$ ipython --no-banner

In [1]: import numpy as np

In [2]: import numpy.linalg as la

In [3]: np.set_printoptions(precision=2, suppress=True, linewidth=200, floatmode="fixed")

In [4]: A = np.loadtxt("run8.csv", delimiter=",")

In [5]: A
Out[5]: 
array([[-0.50, -1.40,  0.00, -0.03,  0.40,  0.00, -0.30],
       [ 0.90,  1.00, -1.60, -6.37,  0.20, -0.70,  0.10],
       [-0.10,  0.60,  0.90,  3.60, -0.70, -0.50,  0.40],
       [ 0.50, -2.20,  1.20,  4.79,  0.70,  0.70, -1.60],
       [ 0.30,  0.50,  0.20,  0.83,  0.30, -0.60,  2.00],
       [-1.30,  0.90, -0.40, -1.63,  0.90,  0.20,  0.70],
       [ 0.70,  0.50, -1.30, -5.17, -0.30, -1.20, -0.20],
       [-0.30, -0.50, -0.80, -3.21,  0.80, -0.20,  1.20],
       [-0.30, -1.30, -0.60, -2.39,  0.40, -0.40,  1.00],
       [ 2.30, -0.20, -0.30, -1.22, -0.60, -0.40, -0.80],
       [-1.40, -0.90, -0.70, -2.82,  0.60,  0.70, -0.20],
       [ 2.30, -0.90,  0.90,  3.62, -0.50, -1.30,  1.10],
       [ 0.70, -0.30,  2.70, 10.79,  0.90,  0.00, -0.20],
       [-0.90,  0.20,  1.40,  5.64, -0.10, -0.30,  0.60],
       [ 0.50, -1.40, -1.20, -4.80, -0.10,  0.80,  0.50],
       [ 0.10, -1.90,  0.00, -0.01, -0.70,  0.10, -1.40],
       [ 2.00,  0.10,  0.20,  0.79,  0.40,  1.20,  2.30],
       [-0.10, -0.50,  0.30,  1.20, -1.10, -1.10,  0.60]])

In [6]: z = A[:, 1] > np.median(A[:, 1])

In [7]: f = A[z].mean(axis=0) - A[~z].mean(axis=0)

In [8]: f
Out[8]: array([ 0.42,  1.59,  0.30,  1.21,  0.06, -0.18,  0.44])

In [9]: Xc = A - A.mean(axis=0)

In [10]: vecs = la.svd(Xc)[2][:6]

In [11]: A2 = Xc - Xc @ vecs.T @ vecs

In [12]: (Xc @ vecs.T).std(axis=0)
Out[12]: array([4.33, 1.20, 1.08, 0.82, 0.62, 0.40])

In [13]: print(np.round(np.cov(Xc @ vecs.T, rowvar=False), 2) + 0)
[[19.89  0.00  0.00  0.00  0.00  0.00]
 [ 0.00  1.52  0.00  0.00  0.00  0.00]
 [ 0.00  0.00  1.23  0.00  0.00  0.00]
 [ 0.00  0.00  0.00  0.71  0.00  0.00]
 [ 0.00  0.00  0.00  0.00  0.41  0.00]
 [ 0.00  0.00  0.00  0.00  0.00  0.17]]

In [14]: np.round(A2.std(axis=0), 2) + 0
Out[14]: array([0.00, 0.00, 0.00, 0.00, 0.00, 0.00, 0.00])

In [15]: la.norm(A2, axis=1).round(6).argmax()
Out[15]: np.int64(13)

In [16]: Uu, s, Vt = la.svd(A, full_matrices=False)

In [17]: print(np.cumsum(s ** 2) / np.sum(s ** 2))
[0.82 0.88 0.94 0.97 0.99 1.00 1.00]

In [18]: np.round(s / s[0], 2) + 0
Out[18]: array([1.00, 0.28, 0.26, 0.21, 0.16, 0.10, 0.00])

In [19]: np.round(Vt @ Vt.T, 2) + 0
Out[19]: 
array([[1.00, 0.00, 0.00, 0.00, 0.00, 0.00, 0.00],
       [0.00, 1.00, 0.00, 0.00, 0.00, 0.00, 0.00],
       [0.00, 0.00, 1.00, 0.00, 0.00, 0.00, 0.00],
       [0.00, 0.00, 0.00, 1.00, 0.00, 0.00, 0.00],
       [0.00, 0.00, 0.00, 0.00, 1.00, 0.00, 0.00],
       [0.00, 0.00, 0.00, 0.00, 0.00, 1.00, 0.00],
       [0.00, 0.00, 0.00, 0.00, 0.00, 0.00, 1.00]])

In [20]: s
Out[20]: array([18.41,  5.13,  4.78,  3.84,  2.92,  1.86,  0.02])

In [21]: Uu.shape, s.shape, Vt.shape
Out[21]: ((18, 7), (7,), (7, 7))

In [22]: print((s > 1e-8).sum())
7

In [23]: np.round(Uu.T @ A @ Vt.T, 2) + 0
Out[23]: 
array([[18.41,  0.00,  0.00,  0.00,  0.00,  0.00,  0.00],
       [ 0.00,  5.13,  0.00,  0.00,  0.00,  0.00,  0.00],
       [ 0.00,  0.00,  4.78,  0.00,  0.00,  0.00,  0.00],
       [ 0.00,  0.00,  0.00,  3.84,  0.00,  0.00,  0.00],
       [ 0.00,  0.00,  0.00,  0.00,  2.92,  0.00,  0.00],
       [ 0.00,  0.00,  0.00,  0.00,  0.00,  1.86,  0.00],
       [ 0.00,  0.00,  0.00,  0.00,  0.00,  0.00,  0.02]])

In [24]: np.round(np.abs(Vt[0]), 2) + 0
Out[24]: array([0.03, 0.03, 0.24, 0.97, 0.01, 0.00, 0.02])

In [25]: print(np.abs(Uu[:, 0]).round(6).argmax())
12

In [26]: round(float(np.sqrt((s ** 2).sum())), 2), np.round(la.norm(A), 2)
Out[26]: (20.37, np.float64(20.37))

In [27]: np.allclose(Uu * s @ Vt, A)
Out[27]: True

In [28]: cent = np.array([[0.5, 0.5, 0.8, 1.3, -0.2, 0.8, 0.7, 1.9],
    ...:     [0.0, 0.2, 0.5, 0.2, 0.8, -0.8, 2.3, -0.3]])

In [29]: rng = np.random.default_rng(7282)

In [30]: F = np.array([[-2, 0],
    ...:     [3, 1],
    ...:     [-1, 2],
    ...:     [-2, -3],
    ...:     [-1, 3],
    ...:     [3, -1],
    ...:     [-2, 2],
    ...:     [2, 3],
    ...:     [-1, 0],
    ...:     [2, 2],
    ...:     [-3, -2],
    ...:     [0, -1],
    ...:     [0, 2],
    ...:     [-3, -3],
    ...:     [-2, 0],
    ...:     [-3, 1],
    ...:     [-3, -2],
    ...:     [1, -3],
    ...:     [-1, -1],
    ...:     [-2, -2],
    ...:     [0, -1]]) @ cent + 0.1 * rng.normal(size=(21, 8))

In [31]: F.round(2) + 0
Out[31]: 
array([[-1.01, -1.07, -1.50, -2.45,  0.28, -1.54, -1.30, -3.77],
       [ 1.54,  1.65,  3.20,  4.16,  0.16,  1.65,  4.40,  5.42],
       [-0.51, -0.12,  0.33, -0.92,  1.84, -2.50,  3.93, -2.63],
       [-0.91, -1.70, -3.15, -3.32, -1.74,  0.75, -8.15, -2.85],
       [-0.61, -0.07,  0.66, -0.57,  2.55, -3.29,  6.02, -2.75],
       [ 1.50,  1.31,  1.82,  3.68, -1.41,  3.16, -0.12,  5.93],
       [-0.77, -0.56, -0.67, -2.12,  1.90, -3.27,  3.02, -4.54],
       [ 0.77,  1.76,  3.07,  3.21,  1.96, -1.04,  8.29,  2.93],
       [-0.57, -0.47, -0.85, -1.26,  0.14, -0.73, -0.58, -1.78],
       [ 1.02,  1.54,  2.69,  2.99,  1.08, -0.01,  5.89,  3.09],
       [-1.43, -1.72, -3.40, -4.29, -0.92, -0.74, -6.79, -5.20],
       [ 0.00, -0.16, -0.78, -0.04, -0.77,  0.86, -2.38,  0.23],
       [ 0.07,  0.35,  0.91,  0.19,  1.48, -1.57,  4.46, -0.62],
       [-1.69, -2.02, -3.91, -4.65, -1.78,  0.04, -8.88, -4.74],
       [-1.14, -1.19, -1.48, -2.61,  0.53, -1.83, -1.34, -3.68],
       [-1.41, -1.24, -1.82, -3.60,  1.45, -3.28,  0.19, -6.05],
       [-1.52, -1.90, -3.34, -4.36, -1.00, -0.85, -6.94, -5.07],
       [ 0.35, -0.29, -0.76,  0.84, -2.74,  3.08, -6.05,  2.74],
       [-0.47, -0.73, -1.19, -1.43, -0.77,  0.19, -3.05, -1.55],
       [-0.89, -1.23, -2.76, -2.92, -1.10,  0.09, -6.07, -3.14],
       [-0.03,  0.00, -0.41, -0.16, -0.80,  0.87, -2.34,  0.34]])

In [32]: Xc = F - F.mean(axis=0)

In [33]: Uu, s, Vt = la.svd(Xc, full_matrices=False)

In [34]: s
Out[34]: array([29.06, 18.11,  0.63,  0.52,  0.48,  0.41,  0.37,  0.21])

In [35]: np.round(Xc.mean(axis=0), 2) + 0
Out[35]: array([0.00, 0.00, 0.00, 0.00, 0.00, 0.00, 0.00, 0.00])

In [36]: (np.sign(Uu[:, 0]) == np.sign(Uu[0, 0])).astype(int)
Out[36]: array([1, 0, 0, 1, 0, 0, 0, 0, 1, 0, 1, 1, 0, 1, 1, 1, 1, 1, 1, 1, 1])

In [37]: print(np.round((s ** 2).sum() ** 2 / (s ** 4).sum(), 2))
1.68

In [38]: np.searchsorted(np.cumsum(s ** 2) / (s ** 2).sum(), 0.9) + 1
Out[38]: np.int64(2)

In [39]: np.abs(Uu[:, 0]).argmax()
Out[39]: np.int64(7)

In [40]: print(la.cond(F) > 100)
True

In [41]: round(la.norm(F, 2) / la.norm(F), 2)
Out[41]: np.float64(0.85)

In [42]: np.abs(la.svd(F)[2][-1])
Out[42]: array([0.43, 0.12, 0.07, 0.25, 0.53, 0.62, 0.02, 0.26])

In [43]: A2 = np.array([[2, -5], [7, 3]])

In [44]: data = np.tile(A2, (2, 2))

In [45]: data
Out[45]: 
array([[ 2, -5,  2, -5],
       [ 7,  3,  7,  3],
       [ 2, -5,  2, -5],
       [ 7,  3,  7,  3]])

In [46]: # null space of dimension 2

In [47]: rank = la.matrix_rank(data)

In [48]: print(rank)
2

In [49]: N = la.svd(data)[2][rank:].T

In [50]: np.round(N @ N.T, 2) + 0
Out[50]: 
array([[ 0.50,  0.00, -0.50,  0.00],
       [ 0.00,  0.50,  0.00, -0.50],
       [-0.50,  0.00,  0.50,  0.00],
       [ 0.00, -0.50,  0.00,  0.50]])

In [51]: la.matrix_rank(data.T @ data), la.matrix_rank(data @ data.T)
Out[51]: (np.int64(2), np.int64(2))

In [52]: [int(la.matrix_rank(data[:, :j + 1])) for j in range(4)]
Out[52]: [1, 2, 2, 2]

In [53]: np.allclose(data @ N, 0)
Out[53]: True

In [54]: [int(la.matrix_rank(data[:i])) for i in range(1, len(data) + 1)]
Out[54]: [1, 2, 2, 2]

In [55]: np.round(data @ N, 2) + 0
Out[55]: 
array([[0.00, 0.00],
       [0.00, 0.00],
       [0.00, 0.00],
       [0.00, 0.00]])

In [56]: J = np.load("layer10.npy")

In [57]: J
Out[57]: 
array([[ 1,  1, -1, -3, -3,  2, -3, -2],
       [ 3, -1, -2,  2,  2,  0, -2, -2],
       [ 1,  2,  2,  3,  1,  3,  3,  0],
       [ 2, -3, -1, -3,  2, -2,  2, -1],
       [ 1, -2, -3, -2,  2,  1, -3,  3],
       [-2, -1,  1,  0,  1, -2, -1,  1],
       [ 2, -3, -1, -3,  2, -2,  2, -1],
       [ 1, -3, -3,  1, -3,  1,  3, -1]])

In [58]: # rank 7

In [59]: A2 = J + rng.integers(-2, 3, (8, 7)) @ rng.integers(-2, 3, (7, 8))

In [60]: print(A2)
[[ -2  12   7  -8  -2  -8   2 -17]
 [ -3   5   5  -2  -4  -1   0  -4]
 [  0   6   3   7  -2  11   4   3]
 [ -1  -7   1  -9   0   6   5   7]
 [  5   2   0   3   0  -4 -11  -9]
 [  5  -6   2  -7  -1  12   6   9]
 [  2  -9   5 -13   2   6   2  -1]
 [ 10 -13 -14   9  -2   3  -4   4]]

In [61]: la.matrix_rank(A2 - J, tol=1e-8)
Out[61]: np.int64(7)

In [62]: W0 = np.load("x.npy")

In [63]: W0
Out[63]: 
array([[ 0, -1,  2, -1, -4],
       [ 1,  0,  4,  3,  4],
       [-2, -4,  0,  3, -2],
       [ 1, -3, -3,  0,  0],
       [ 4, -4,  2,  0,  0]])

In [64]: # antisymmetric, zero diagonal

In [65]: cent = A[[14, 13]].astype(float)

In [66]: for _ in range(5):
    ...:     z = la.norm(A[:, None] - cent, axis=-1).argmin(axis=1)
    ...:     cent = np.array([A[z == j].mean(axis=0) for j in range(2)])
    ...: 

In [67]: z
Out[67]: array([0, 0, 1, 1, 1, 0, 0, 0, 0, 0, 0, 1, 1, 1, 0, 0, 1, 1])

In [68]: cent
Out[68]: 
array([[ 0.07, -0.52, -0.69, -2.77,  0.16, -0.11,  0.06],
       [ 0.59, -0.31,  0.98,  3.91, -0.01, -0.24,  0.65]])

In [69]: np.abs(cent[1] - cent[0]).argmax()
Out[69]: np.int64(3)

In [70]: cent[1] - cent[0]
Out[70]: array([ 0.52,  0.21,  1.67,  6.67, -0.17, -0.13,  0.59])

In [71]: np.bincount(z)
Out[71]: array([10,  8])

In [72]: A2 = cent + rng.integers(-2, 3, (2, 1)) @ rng.integers(-2, 3, (1, 7))

In [73]: A2
Out[73]: 
array([[-0.93,  1.48,  0.31, -1.77,  0.16,  1.89,  2.06],
       [ 1.59, -2.31, -0.02,  2.91, -0.01, -2.24, -1.35]])

In [74]: print(np.abs(A2 - cent).sum(axis=1))
[9.00 9.00]

In [75]: w1 = np.array([[-2, 2, -3, -3],
    ...:     [-1, 3, -4, -4],
    ...:     [0, 0, -2, 0],
    ...:     [-2, -3, 4, 5],
    ...:     [2, 3, -1, 3],
    ...:     [-5, 2, -5, -5],
    ...:     [5, 3, 3, -2]])

In [76]: coef = np.array([-1, -5, 5, 4])

In [77]: hid = np.maximum(A2 @ w1 + coef, 0)

In [78]: hid
Out[78]: 
array([[ 4.08, 13.32,  0.00,  0.00],
       [ 0.00,  0.00, 28.32, 36.88]])

In [79]: (hid > 0).mean(axis=0)
Out[79]: array([0.50, 0.50, 0.50, 0.50])

In [80]: cent = np.array([[-8, 9], [1, -6], [6, 0], [-8, 2]])

In [81]: w1 @ cent
Out[81]: 
array([[ 24, -36],
       [ 19, -35],
       [-12,   0],
       [ -3,  10],
       [-43,   6],
       [ 52, -67],
       [ -3,  23]])

In [82]: hid @ cent
Out[82]: 
array([[ -19.32,  -43.17],
       [-125.10,   73.75]])

In [83]: M = np.loadtxt("data.csv", delimiter=",")

In [84]: M
Out[84]: 
array([[ 0.46,  0.74, -0.44, -1.65, -0.92, -0.92, -1.31, -1.39],
       [-0.89, -0.93, -0.19,  1.38, -1.59,  0.04, -1.62, -0.51],
       [ 0.89,  0.32,  1.33,  0.36,  0.37,  0.73,  2.33, -0.33],
       [ 1.66,  0.20, -1.17,  1.16,  1.77, -0.23,  0.15, -0.52],
       [-2.67,  0.04,  0.06,  0.13,  0.69, -0.28,  0.67,  0.93],
       [-0.31,  2.46,  1.03,  0.34, -0.83, -0.98,  0.10, -0.06],
       [-1.30, -1.19,  0.22,  1.15,  1.16, -1.36,  1.12,  0.25],
       [ 0.54,  1.46,  0.37, -0.50, -1.41,  0.95, -1.56, -0.92],
       [ 0.41, -1.82,  0.68,  1.68,  0.13, -1.00,  0.69,  0.86],
       [ 0.08,  1.60, -1.28, -1.19, -0.44, -1.62, -0.72, -0.03],
       [-0.48,  1.53, -1.38, -1.17,  0.63,  0.03, -1.62,  0.37],
       [-0.74,  1.61,  1.69, -1.49, -0.22,  0.68, -0.44,  0.32],
       [-1.30,  0.79,  0.51, -2.15, -0.43, -0.56, -0.97, -0.62]])

In [85]: hat = M @ la.solve(M.T @ M, M.T)

In [86]: np.allclose(hat @ hat, hat)
Out[86]: True

In [87]: print(np.diag(hat))
[0.53 0.70 0.59 0.81 0.60 0.79 0.55 0.39 0.72 0.64 0.52 0.64 0.52]
